>>> import numpy as np
>>> import numpy.linalg as la
>>> np.set_printoptions(suppress=True, linewidth=120)
>>> def rd(a):
...     return np.round(a, 2) + 0
... 
>>> J = np.load("test14.npy")
>>> print(J)
[[1 1 1 0]
 [1 1 2 3]
 [1 1 2 3]
 [3 2 2 3]]
>>> rk = la.matrix_rank(J)
>>> print(rk)
3
>>> N = la.svd(J)[2][rk:].T
>>> la.matrix_rank(J.T @ J), la.matrix_rank(J @ J.T)
(np.int64(3), np.int64(3))
>>> print([int(la.matrix_rank(J[:i])) for i in range(1, len(J) + 1)])
[1, 2, 2, 3]
>>> [int(la.matrix_rank(np.delete(J, i, axis=0))) for i in range(4)]
[2, 3, 3, 2]
>>> f = np.array([9, -4])
>>> np.convolve(J[3], f)
array([ 27,   6,  10,  19, -12])
>>> np.array([np.convolve(row, f, "same") for row in J])
array([[ 9,  5,  5, -4],
       [ 9,  5, 14, 19],
       [ 9,  5, 14, 19],
       [27,  6, 10, 19]])
>>> np.cross(J[3, :3], J[2, :3])
array([ 2, -4,  1])
>>> print(np.einsum("ij,ji->", J, J))
47
>>> print(rd(la.det(J[::-1])))
0.0
>>> rd(la.eigvals(J))
array([ 7.04+0.j  , -0.02+1.13j, -0.02-1.13j,  0.  +0.j  ])
>>> print(rd(la.det(2 * J)), rd(la.det(J)))
0.0 0.0
>>> np.unique(J.round(6), axis=0).shape
(3, 4)
>>> print(np.allclose(J[:-1].T @ la.lstsq(J[:-1].T, J[-1])[0], J[-1]))
False
>>> la.lstsq(J[:-1].T, J[-1])[2]
np.int32(2)
>>> rd(J @ la.pinv(J) @ J)
array([[1., 1., 1., 0.],
       [1., 1., 2., 3.],
       [1., 1., 2., 3.],
       [3., 2., 2., 3.]])
